In [1]: import numpy as np

In [2]: from numpy import linalg as LA

In [3]: np.set_printoptions(precision=2, suppress=True, linewidth=120)

In [4]: def rnd(a):
   ...:     return np.round(a, 2) + 0
   ...: 

In [5]: A = np.loadtxt("m.csv", delimiter=",")

In [6]: print(A)
[[ 1.7  -3.45  0.6  -0.4  -0.1  -1.2   0.3  -0.6  -0.4   0.4  -0.9 ]
 [-0.3   0.66  1.4   0.8   0.1  -0.3   0.2  -0.3   0.1   2.9  -0.3 ]
 [ 0.5  -0.94  0.9   1.5  -0.4   1.7   0.1   0.9  -0.4  -0.4  -0.8 ]
 [-0.5   1.06  0.5   0.4  -1.7   2.9  -0.9   1.    1.5  -0.2  -0.8 ]
 [ 0.9  -1.71  0.2  -1.5  -0.1   0.4   2.1   1.   -0.4   0.6   2.  ]
 [ 1.5  -2.91  2.4  -0.2  -0.9  -0.6  -1.1  -2.1   0.3   0.3  -0.6 ]
 [ 2.2  -4.37  1.7  -1.5  -1.5   0.7  -1.1  -0.5   1.1   0.1   0.1 ]
 [ 0.1  -0.12  0.3   2.5  -0.9  -0.6   0.5   1.3  -0.1  -1.6  -0.4 ]
 [-0.9   1.74 -0.6   0.6  -1.2   1.3  -0.9  -0.3  -0.8   0.9   0.4 ]
 [-0.5   1.04 -2.    0.7   0.3   1.2   1.    0.7  -0.5  -1.3   0.3 ]]

In [7]: Uu, s, VT = LA.svd(A, full_matrices=False)

In [8]: print(rnd(Uu.T @ A @ VT.T))
[[8.89 0.   0.   0.   0.   0.   0.   0.   0.   0.  ]
 [0.   5.26 0.   0.   0.   0.   0.   0.   0.   0.  ]
 [0.   0.   4.65 0.   0.   0.   0.   0.   0.   0.  ]
 [0.   0.   0.   4.05 0.   0.   0.   0.   0.   0.  ]
 [0.   0.   0.   0.   3.26 0.   0.   0.   0.   0.  ]
 [0.   0.   0.   0.   0.   2.02 0.   0.   0.   0.  ]
 [0.   0.   0.   0.   0.   0.   1.74 0.   0.   0.  ]
 [0.   0.   0.   0.   0.   0.   0.   1.19 0.   0.  ]
 [0.   0.   0.   0.   0.   0.   0.   0.   0.76 0.  ]
 [0.   0.   0.   0.   0.   0.   0.   0.   0.   0.52]]

In [9]: print(rnd(np.sqrt((s ** 2).sum())), rnd(LA.norm(A)))
12.84 12.84

In [10]: print(rnd(s))
[8.89 5.26 4.65 4.05 3.26 2.02 1.74 1.19 0.76 0.52]

In [11]: print(rnd(s / s[0]))
[1.   0.59 0.52 0.46 0.37 0.23 0.2  0.13 0.09 0.06]

In [12]: print((s > 1e-8).sum())
10

In [13]: print(np.allclose(Uu * s @ VT, A))
True
